% ipython --no-banner

In [1]: import numpy as np

In [2]: from numpy import linalg as LA

In [3]: np.set_printoptions(precision=3, suppress=True, linewidth=200, legacy="1.25")

In [4]: M = np.loadtxt("data.csv", delimiter=",")

In [5]: M
Out[5]: 
array([[-0.5  ,  0.2  , -0.6  , -0.1  ,  0.7  , -0.8  ,  2.2  , -1.3  , -0.5  ,  1.6  , -0.347],
       [ 0.4  ,  0.6  , -0.6  , -0.1  ,  0.9  ,  0.   ,  0.9  ,  0.3  , -0.8  , -1.6  ,  0.081],
       [-1.4  , -1.3  ,  0.1  , -1.1  , -0.3  , -0.9  ,  0.2  ,  1.   , -1.1  , -1.1  , -3.228],
       [-0.2  ,  2.   ,  0.4  ,  1.1  ,  0.1  , -0.2  ,  1.   ,  0.4  ,  0.3  ,  1.8  ,  3.963],
       [-0.4  ,  2.   , -1.8  , -2.7  ,  0.7  , -0.4  , -1.8  ,  1.3  ,  3.3  ,  1.   , -8.448],
       [ 1.1  ,  0.6  ,  0.8  , -0.3  , -0.1  , -1.2  ,  1.3  , -0.5  , -1.5  , -1.4  , -0.925],
       [ 0.9  , -0.3  ,  0.6  , -1.1  , -0.4  ,  1.   ,  1.5  , -0.7  , -0.2  ,  1.8  , -3.458],
       [ 0.6  , -0.5  , -0.5  , -0.5  , -0.1  , -0.9  , -0.5  , -0.1  , -0.9  ,  0.4  , -1.827],
       [-0.1  ,  0.2  ,  0.5  , -1.1  , -0.3  ,  0.5  , -0.9  ,  0.9  , -1.6  ,  1.   , -3.63 ],
       [ 0.3  ,  0.6  ,  1.1  , -0.3  ,  2.5  , -1.4  , -1.2  ,  0.6  ,  1.7  ,  0.8  , -0.614],
       [ 1.   ,  0.2  ,  1.3  ,  0.1  , -0.4  , -0.5  , -0.8  , -0.9  ,  1.9  , -0.5  , -0.017],
       [ 1.8  ,  0.5  ,  0.9  ,  0.1  ,  0.3  ,  0.4  ,  2.   , -1.6  ,  0.5  , -1.2  , -0.366],
       [-0.6  , -1.1  ,  0.6  , -1.1  ,  0.1  ,  0.9  ,  0.5  , -0.7  ,  0.4  ,  0.1  , -3.295],
       [ 1.   , -0.1  , -0.2  ,  0.2  ,  0.   ,  0.6  ,  0.7  , -0.2  ,  0.6  ,  1.   ,  0.374],
       [-0.8  ,  1.4  ,  1.5  ,  0.5  ,  0.2  ,  0.5  ,  1.3  , -1.2  , -0.6  , -0.5  ,  1.623],
       [ 1.1  ,  0.3  ,  0.4  , -0.8  , -0.8  ,  0.4  , -0.2  , -0.2  , -0.3  ,  0.7  , -2.582]])

In [6]: proj = M @ LA.solve(M.T @ M, M.T)

In [7]: np.allclose(proj @ proj, proj)
Out[7]: True

In [8]: np.round(LA.eigvalsh(proj), 3) + 0
Out[8]: array([0., 0., 0., 0., 0., 1., 1., 1., 1., 1., 1., 1., 1., 1., 1., 1.])
